>>> import numpy as np
>>> import numpy.linalg as la
>>> np.set_printoptions(suppress=True, linewidth=120)
>>> rng = np.random.default_rng(46352)
>>> J = rng.normal(size=(29, 4))
>>> J = 20 * J / la.norm(J, axis=1, keepdims=True)
>>> J.round(2)
array([[ -5.28,  14.17,  -9.78,  -8.7 ],
       [ -8.15,  14.72,  -9.81,  -4.54],
       [ -0.23,  -2.95,  -5.62,  18.96],
       [  7.54,  18.18,  -2.36,  -2.65],
       [-10.75, -12.7 ,  -6.49,   9.  ],
       [ 11.43,  14.7 ,  -4.3 ,  -5.9 ],
       [ -6.16,  -6.9 , -13.02, -12.04],
       [-14.64,  -9.54,   4.18,  -8.79],
       [  5.22, -13.52, -11.45,   7.66],
       [ -3.92,   5.03, -15.51, -10.91],
       [ 12.1 ,  15.91,  -0.26,  -0.65],
       [ 14.21,  -1.36, -13.97,   1.  ],
       [  4.87, -19.1 ,   3.35,   0.45],
       [  7.5 ,  -9.87, -15.07,  -4.37],
       [  6.8 ,  -6.29,  -9.7 , -14.84],
       [  3.66, -18.15,   0.3 ,   7.56],
       [  0.94,  -0.6 , -13.62,  14.61],
       [ 18.01,   7.6 ,   4.15,  -0.73],
       [ -2.32,  -8.76,  -0.78,  17.81],
       [ -4.49, -18.46,  -1.85,  -5.97],
       [ -7.49,  -0.62,  12.67,  13.52],
       [  7.71,  15.38,  -1.62, -10.06],
       [-10.39,  -0.61,  -3.24, -16.77],
       [  0.2 , -18.53,   5.75,  -4.86],
       [ -5.87,   8.85,  -0.07, -16.95],
       [  9.81,   6.49,  12.89,  -9.77],
       [ -1.45,  -6.54,  14.29, -12.28],
       [  9.66,   4.24,   0.5 , -16.98],
       [ -2.82,  18.9 ,  -5.7 ,   1.57]])
>>> x0 = np.array([2, 2, 1, 0])
>>> y = J @ x0
>>> coef, lr = np.zeros(4), 1 / la.norm(J, 2) ** 2
>>> for i in range(12):
...     coef -= lr * J.T @ (J @ coef - y)
...     if i % 2 == 0: print(i, round(la.norm(J @ coef - y), 2))
... 
0 54.34
2 17.33
4 6.16
6 2.28
8 0.86
10 0.33
>>> np.round(la.cond(J), 2)
np.float64(1.62)
>>> coef.round(2) + 0
array([2., 2., 1., 0.])
>>> round(la.norm(J), 2)
np.float64(107.7)
>>> la.matrix_rank(J)
np.int64(4)
>>> la.rank(J)
Traceback (most recent call last):
  File "<python-input-15>", line 1, in <module>
    la.rank(J)
    ^^^^^^^
AttributeError: module 'numpy.linalg' has no attribute 'rank'
>>> np.round(J.sum(axis=0), 2)
array([ 35.73, -10.34, -86.13, -75.62])
>>> Xc = J - J.mean(axis=0)
>>> V = la.svd(Xc)[2][:1]
>>> out = Xc - Xc @ V.T @ V
>>> np.round(la.norm(out) / la.norm(Xc), 2)
np.float64(0.76)
>>> C = J[[10, 15]].astype(float)
>>> for _ in range(5):
...     labels = la.norm(J[:, None] - C, axis=-1).argmin(axis=1)
...     C = np.array([J[labels == j].mean(axis=0) for j in range(2)])
... 
>>> labels
array([0, 0, 1, 0, 1, 0, 1, 1, 1, 0, 0, 0, 1, 1, 0, 1, 1, 0, 1, 1, 1, 0, 0, 1, 0, 0, 1, 0, 0])
>>> np.round(C[1] - C[0], 2)
array([ -5.85, -19.51,   1.96,  10.74])
>>> np.abs(C[1] - C[0]).argmax()
np.int64(1)
